$ python3 -q
>>> import numpy as np
>>> import numpy.linalg as la
>>> np.set_printoptions(precision=2, suppress=True, linewidth=160)
>>> def tidy(a):
...     return np.round(a, 2) + 0
... 
>>> rng = np.random.default_rng(1833)
>>> lab = rng.integers(0, 3, 9)
>>> F = np.array([[-6, -7, 6, -3, -6, 9, 2, 0, 4],
...     [7, -7, -2, -3, 5, -8, -8, 3, -6],
...     [6, 8, -9, -1, 4, 2, 6, -8, 1],
...     [3, -2, 8, -6, -9, -5, 8, 0, -8],
...     [7, -1, -5, -5, -9, -6, 6, 5, -3],
...     [-1, 6, 2, -3, -9, 1, -7, -7, -3],
...     [-8, 4, 2, -1, 7, -7, 5, 4, 0],
...     [6, -2, 7, 9, -4, 8, 5, -3, 1],
...     [-2, -6, 6, 4, 6, 6, 0, 3, 2]]) * (lab[:, None] == lab)
>>> F
array([[-6,  0,  6,  0, -6,  9,  0,  0,  4],
       [ 0, -7,  0, -3,  0,  0,  0,  3,  0],
       [ 6,  0, -9,  0,  4,  2,  0,  0,  1],
       [ 0, -2,  0, -6,  0,  0,  0,  0,  0],
       [ 7,  0, -5,  0, -9, -6,  0,  0, -3],
       [-1,  0,  2,  0, -9,  1,  0,  0, -3],
       [ 0,  0,  0,  0,  0,  0,  5,  0,  0],
       [ 0, -2,  0,  9,  0,  0,  0, -3,  0],
       [-2,  0,  6,  0,  6,  6,  0,  0,  2]])
>>> lab = rng.permutation(9)
>>> lab
array([5, 3, 4, 6, 0, 7, 8, 1, 2])
>>> Y = F[lab][:, lab]
>>> np.allclose(Y, F)
False
>>> Y
array([[ 1,  0, -9,  0, -1,  0, -3,  0,  2],
       [ 0, -6,  0,  0,  0,  0,  0, -2,  0],
       [-6,  0, -9,  0,  7,  0, -3,  0, -5],
       [ 0,  0,  0,  5,  0,  0,  0,  0,  0],
       [ 9,  0, -6,  0, -6,  0,  4,  0,  6],
       [ 0,  9,  0,  0,  0, -3,  0, -2,  0],
       [ 6,  0,  6,  0, -2,  0,  2,  0,  6],
       [ 0, -3,  0,  0,  0,  3,  0, -7,  0],
       [ 2,  0,  4,  0,  6,  0,  1,  0, -9]])
>>> tidy(np.sort(np.abs(la.eigvals(Y))))
array([ 4.5 ,  4.5 ,  4.91,  4.91,  5.  ,  6.37,  9.79, 12.04, 12.04])
>>> np.trace(Y)
np.int64(-32)
>>> T = np.stack([Y, 4 * Y, Y[::-1]])
>>> T.sum(axis=0)
array([[  7,   0, -41,   0,   1,   0, -14,   0,   1],
       [  0, -33,   0,   0,   0,   3,   0, -17,   0],
       [-24,   0, -39,   0,  33,   0, -13,   0, -19],
       [  0,   9,   0,  25,   0,  -3,   0,  -2,   0],
       [ 54,   0, -36,   0, -36,   0,  24,   0,  36],
       [  0,  45,   0,   5,   0, -15,   0, -10,   0],
       [ 24,   0,  21,   0,  -3,   0,   7,   0,  25],
       [  0, -21,   0,   0,   0,  15,   0, -37,   0],
       [ 11,   0,  11,   0,  29,   0,   2,   0, -43]])
>>> np.einsum("bij,cij->bc", T, T)
array([[  981,  3924,  -133],
       [ 3924, 15696,  -532],
       [ -133,  -532,   981]])
>>> T.shape
(3, 9, 9)
>>> q, evecs = la.qr(F[:, :7])[0], la.qr(F[:, 7:])[0]
>>> sigma = la.svd(q.T @ evecs, compute_uv=False)
>>> tidy(sigma)
array([0.9 , 0.83])
>>> lab = rng.permutation(9)
>>> Y = F[:, lab] * rng.choice([-1, 1], 9)
>>> Y
array([[ 0,  9, -6,  0,  0,  0, -6,  6, -4],
       [-7,  0,  0, -3,  0,  3,  0,  0,  0],
       [ 0,  2,  4,  0,  0,  0,  9, -6, -1],
       [-2,  0,  0,  0,  0,  6,  0,  0,  0],
       [ 0, -6, -9,  0,  0,  0,  5, -7,  3],
       [ 0,  1, -9,  0,  0,  0, -2,  1,  3],
       [ 0,  0,  0,  0, -5,  0,  0,  0,  0],
       [-2,  0,  0,  3,  0, -9,  0,  0,  0],
       [ 0,  6,  6,  0,  0,  0, -6,  2, -2]])
>>> Uu, _, Vh = la.svd(F.T @ Y)
>>> tidy(Uu @ Vh)
array([[ 0.,  0.,  0.,  0.,  0.,  0.,  0., -1.,  0.],
       [ 1.,  0.,  0.,  0.,  0.,  0.,  0.,  0.,  0.],
       [ 0.,  0.,  0.,  0.,  0.,  0., -1.,  0.,  0.],
       [ 0.,  0.,  0.,  0.,  0., -1.,  0.,  0.,  0.],
       [ 0.,  0.,  1.,  0.,  0.,  0.,  0.,  0.,  0.],
       [ 0.,  1.,  0.,  0.,  0.,  0.,  0.,  0.,  0.],
       [ 0.,  0.,  0.,  0., -1.,  0.,  0.,  0.,  0.],
       [ 0.,  0.,  0., -1.,  0.,  0.,  0.,  0.,  0.],
       [ 0.,  0.,  0.,  0.,  0.,  0.,  0.,  0., -1.]])
>>> M = np.array([[-8, -4, -7, -4],
...     [2, 6, -4, -3],
...     [-6, -8, -8, 6],
...     [-9, -7, -1, 0],
...     [5, -9, 5, -1],
...     [-7, 0, 2, 3],
...     [3, 8, 7, -2],
...     [5, -6, 7, -2],
...     [-14, -22, 5, 5]])
>>> x = np.array([0, -8, -9, 2])
>>> target = M @ x
>>> tidy(la.lstsq(M, target)[0])
array([ 0., -8., -9.,  2.])
>>> tidy(la.solve(M.T @ M, M.T @ target))
array([ 0., -8., -9.,  2.])
>>> target
array([  87,  -18,  148,   65,   25,  -12, -131,  -19,  141])
>>> target = target + 0.1 * rng.normal(size=9)
>>> tidy(target)
array([  87.19,  -17.93,  147.99,   64.86,   24.91,  -11.96, -130.96,  -18.84,  141.04])
>>> c, *_ = la.lstsq(M, target)
>>> tidy(c)
array([ 0.  , -8.  , -9.  ,  1.98])
>>> tidy(la.norm(target - M @ c))
np.float64(0.29)
>>> c.round()
array([-0., -8., -9.,  2.])
>>> data = np.loadtxt("layer18.csv", delimiter=",")
>>> tidy(data)
array([[-24.48,   3.68, -14.7 , -42.41, -16.46],
       [-16.48,   3.16, -11.01, -33.73, -10.68],
       [-10.57,   2.59,  -8.09, -26.61,  -6.54],
       [ -7.33,   2.16,  -6.36, -22.23,  -4.34],
       [ -4.39,   1.63,  -4.64, -17.67,  -2.43],
       [ -1.98,   0.99,  -2.98, -12.95,  -0.99],
       [ -1.09,   0.65,  -2.22, -10.58,  -0.52],
       [ -0.19,   0.02,  -1.03,  -6.27,  -0.22],
       [ -0.12,  -0.19,  -0.6 ,  -4.26,  -0.28],
       [ -0.17,  -0.27,  -0.29,  -2.34,  -0.34],
       [ -0.05,  -0.05,  -0.03,  -0.23,  -0.07],
       [  5.59,   3.01,   1.09,   6.53,   6.35],
       [ 12.85,   5.87,   2.41,  11.18,  13.84],
       [ 19.07,   8.06,   3.59,  14.72,  20.06],
       [ 68.14,  22.67,  13.69,  40.05,  67.29],
       [ 76.72,  25.  ,  15.54,  44.35,  75.39],
       [ 77.15,  25.12,  15.63,  44.57,  75.8 ]])
>>> np.unique(data.round(6), axis=0).shape
(17, 5)
>>> tidy(np.trace(la.pinv(data) @ data))
np.float64(3.0)
>>> la.lstsq(data[:-1].T, data[-1])[2]
np.int32(3)
>>> np.abs(np.diag(la.qr(data)[1])) > 1e-9
array([ True,  True,  True, False, False])
>>> lab = data[:, 1] > np.median(data[:, 1])
>>> r0 = data[lab].mean(axis=0) - data[~lab].mean(axis=0)
>>> ((data - data.mean(axis=0)) @ r0 > 0).astype(int)
array([0, 0, 0, 0, 0, 0, 0, 0, 0, 0, 0, 0, 1, 1, 1, 1, 1])
>>> np.argsort(-np.abs(r0).round(6), kind="stable")
array([4, 0, 3, 1, 2])
>>> tidy(r0)
array([30.2 , 11.24,  6.2 , 22.12, 30.7 ])
>>> tidy((((data - data.mean(axis=0)) @ r0 > 0) == lab).mean())
np.float64(0.82)
>>> X = np.load("a.npy")
>>> X
array([[ -0.9 ,  -0.77,  -1.39,  -1.5 ,  -1.2 ,   0.62],
       [  2.18,   1.62,   2.9 ,   2.67,   2.1 ,  -1.79],
       [  4.34,   3.36,   5.73,   5.79,   4.6 ,  -3.36],
       [ -2.  ,  -1.55,  -2.68,  -2.65,  -1.99,   1.53],
       [  3.76,   2.71,   4.37,   4.51,   3.56,  -2.66],
       [ -1.8 ,  -1.34,  -2.23,  -2.  ,  -1.72,   1.45],
       [  6.99,   5.18,   8.41,   8.52,   6.79,  -5.28],
       [  0.09,   0.18,   0.09,   0.05,   0.11,  -0.14],
       [ -5.13,  -3.67,  -6.22,  -6.19,  -4.99,   3.66],
       [ -1.38,  -1.14,  -1.97,  -2.02,  -1.6 ,   1.18],
       [ -4.65,  -3.56,  -6.11,  -5.82,  -4.79,   3.5 ],
       [ -0.48,  -0.29,  -0.65,  -0.67,  -0.59,   0.45],
       [  5.84,   4.49,   7.51,   7.52,   5.9 ,  -4.65],
       [  5.2 ,   3.88,   6.56,   6.64,   5.27,  -3.89],
       [  0.  ,   0.01,   0.09,  -0.03,  -0.04,  -0.01],
       [  0.52,   0.61,   0.52,   0.66,   0.47,  -0.56],
       [ -9.02,  -6.8 , -11.18, -11.09,  -8.93,   6.95],
       [ -5.24,  -3.94,  -6.6 ,  -6.54,  -5.31,   3.86],
       [  2.15,   1.82,   2.84,   2.87,   2.28,  -1.8 ],
       [ -1.3 ,  -0.99,  -1.41,  -1.56,  -1.23,   1.  ],
       [ -1.38,  -1.1 ,  -1.8 ,  -1.73,  -1.41,   1.03],
       [  3.15,   2.27,   3.88,   3.73,   3.  ,  -2.2 ],
       [ -4.27,  -3.29,  -5.41,  -5.64,  -4.4 ,   3.27],
       [  5.66,   4.21,   7.16,   7.23,   5.7 ,  -4.52],
       [  2.8 ,   1.99,   3.56,   3.52,   2.79,  -2.15],
       [  2.92,   2.28,   3.59,   3.51,   2.85,  -2.11]])
>>> cov = np.cov(X, rowvar=False)
>>> np.argsort(-X.std(axis=0).round(6), kind="stable")
array([2, 3, 4, 0, 5, 1])
>>> np.argwhere(np.triu(np.abs(np.corrcoef(X.T)) > 0.8, 1))
array([[0, 1],
       [0, 2],
       [0, 3],
       [0, 4],
       [0, 5],
       [1, 2],
       [1, 3],
       [1, 4],
       [1, 5],
       [2, 3],
       [2, 4],
       [2, 5],
       [3, 4],
       [3, 5],
       [4, 5]])
>>> tidy(np.corrcoef(X[:, 1], X[:, 5])[0, 1])
np.float64(-1.0)
>>> tidy(np.polyfit(X[:, 1], X[:, 5], 1))
array([-1.01, -0.01])
>>> tidy(np.corrcoef(X.T))
array([[ 1.,  1.,  1.,  1.,  1., -1.],
       [ 1.,  1.,  1.,  1.,  1., -1.],
       [ 1.,  1.,  1.,  1.,  1., -1.],
       [ 1.,  1.,  1.,  1.,  1., -1.],
       [ 1.,  1.,  1.,  1.,  1., -1.],
       [-1., -1., -1., -1., -1.,  1.]])
>>> tidy(np.median(X, axis=0))
array([ 0.04,  0.1 ,  0.09,  0.01,  0.04, -0.08])
>>> Y = np.c_[X[:, :1] @ np.array([[-2]]), np.array([0, 1, 1, 2, -1, 1, -3, -1, -2, -1, -2, 2, -2, -2, -1, 3, 3, 2, 0, -2, 1, 1, 0, -1, -1, 1])]
>>> Y
array([[  1.8 ,   0.  ],
       [ -4.36,   1.  ],
       [ -8.68,   1.  ],
       [  4.  ,   2.  ],
       [ -7.52,  -1.  ],
       [  3.6 ,   1.  ],
       [-13.98,  -3.  ],
       [ -0.18,  -1.  ],
       [ 10.26,  -2.  ],
       [  2.76,  -1.  ],
       [  9.3 ,  -2.  ],
       [  0.96,   2.  ],
       [-11.68,  -2.  ],
       [-10.4 ,  -2.  ],
       [  0.  ,  -1.  ],
       [ -1.04,   3.  ],
       [ 18.04,   3.  ],
       [ 10.48,   2.  ],
       [ -4.3 ,   0.  ],
       [  2.6 ,  -2.  ],
       [  2.76,   1.  ],
       [ -6.3 ,   1.  ],
       [  8.54,   0.  ],
       [-11.32,  -1.  ],
       [ -5.6 ,  -1.  ],
       [ -5.84,   1.  ]])
>>> tidy(la.lstsq(X, Y[:, 0])[0])
array([-2.,  0.,  0.,  0.,  0.,  0.])
>>> tidy(la.norm(Y - X @ la.lstsq(X, Y)[0], axis=0))
array([0.  , 7.34])
>>> la.matrix_rank(Y)
np.int64(2)
>>> Uu, sigma, Vh = la.svd(X)
>>> np.argmax(sigma[:-1] / (sigma[1:] + 1e-6)) + 1
np.int64(1)
>>> Y = Uu[:, :1] @ np.diag(sigma[:1]) @ Vh[:1]
>>> la.matrix_rank(Y)
np.int64(1)
>>> A = np.load("x.npy")
>>> A
array([[ 220, -153,  -37,   22,   66,  112,  -40],
       [-153,  193,    9,  -53,  -35,  -20,  -61],
       [ -37,    9,  232,   58, -110, -128,   -5],
       [  22,  -53,   58,  174,   53,  -34,  118],
       [  66,  -35, -110,   53,  168,   91,  -15],
       [ 112,  -20, -128,  -34,   91,  166,  -91],
       [ -40,  -61,   -5,  118,  -15,  -91,  225]])
>>> M - M[0]
array([[  0,   0,   0,   0],
       [ 10,  10,   3,   1],
       [  2,  -4,  -1,  10],
       [ -1,  -3,   6,   4],
       [ 13,  -5,  12,   3],
       [  1,   4,   9,   7],
       [ 11,  12,  14,   2],
       [ 13,  -2,  14,   2],
       [ -6, -18,  12,   9]])
>>> tidy(la.norm(M))
np.float64(41.29)
>>> np.zeros(9, 4)
Traceback (most recent call last):
  File "<python-input-73>", line 1, in <module>
    np.zeros(9, 4)
    ~~~~~~~~^^^^^^
TypeError: Cannot interpret '4' as a data type
>>> M.shape
(9, 4)
>>> np.diff(M, axis=0)
array([[ 10,  10,   3,   1],
       [ -8, -14,  -4,   9],
       [ -3,   1,   7,  -6],
       [ 14,  -2,   6,  -1],
       [-12,   9,  -3,   4],
       [ 10,   8,   5,  -5],
       [  2, -14,   0,   0],
       [-19, -16,  -2,   7]])
>>> x = np.ones(7)
>>> for _ in range(7):
...     x = A @ x
...     x /= la.norm(x)
...     print(round(x @ A @ x, 2))
... 
358.5
427.81
451.7
468.79
483.36
494.86
503.14
>>> tidy(x)
array([ 0.56, -0.43, -0.38,  0.13,  0.41,  0.41,  0.  ])
>>> L = la.cholesky(A)
>>> tidy(L @ L.T)
array([[ 220., -153.,  -37.,   22.,   66.,  112.,  -40.],
       [-153.,  193.,    9.,  -53.,  -35.,  -20.,  -61.],
       [ -37.,    9.,  232.,   58., -110., -128.,   -5.],
       [  22.,  -53.,   58.,  174.,   53.,  -34.,  118.],
       [  66.,  -35., -110.,   53.,  168.,   91.,  -15.],
       [ 112.,  -20., -128.,  -34.,   91.,  166.,  -91.],
       [ -40.,  -61.,   -5.,  118.,  -15.,  -91.,  225.]])
>>> K = np.load("sample6.npy")
>>> K
array([[0, 3, 0, 2, 2, 0, 3],
       [3, 0, 3, 0, 2, 2, 0],
       [0, 3, 0, 3, 0, 2, 2],
       [2, 0, 3, 0, 3, 0, 2],
       [2, 2, 0, 3, 0, 3, 0],
       [0, 2, 2, 0, 3, 0, 3],
       [3, 0, 2, 2, 0, 3, 0]])
>>> lab = rng.permutation(7)
>>> Y = K[:, lab] * rng.choice([-1, 1], 7)
>>> Y
array([[ 0,  2,  0, -2, -3, -3,  0],
       [-3,  0, -3, -2,  0,  0, -2],
       [ 0,  3,  0,  0, -2, -3, -2],
       [-3,  0, -2, -3, -2,  0,  0],
       [ 0,  3, -2,  0,  0, -2, -3],
       [-2,  0,  0, -3, -3, -2,  0],
       [-2,  2, -3,  0,  0,  0, -3]])
>>> Uu, _, Vh = la.svd(K.T @ Y)
>>> tidy(Uu @ Vh)
array([[ 0.,  0., -1.,  0.,  0.,  0.,  0.],
       [ 0.,  0.,  0.,  0.,  0., -1.,  0.],
       [-1.,  0.,  0.,  0.,  0.,  0.,  0.],
       [ 0.,  1.,  0.,  0.,  0.,  0.,  0.],
       [ 0.,  0.,  0., -1.,  0.,  0.,  0.],
       [ 0.,  0.,  0.,  0.,  0.,  0., -1.],
       [ 0.,  0.,  0.,  0., -1.,  0.,  0.]])
>>> tidy(la.lstsq(K, Y)[0])
array([[ 0.,  0., -1.,  0.,  0.,  0.,  0.],
       [ 0.,  0.,  0.,  0.,  0., -1.,  0.],
       [-1.,  0.,  0.,  0.,  0.,  0.,  0.],
       [ 0.,  1.,  0.,  0.,  0.,  0.,  0.],
       [ 0.,  0.,  0., -1.,  0.,  0.,  0.],
       [ 0.,  0.,  0.,  0.,  0.,  0., -1.],
       [ 0.,  0.,  0.,  0., -1.,  0.,  0.]])
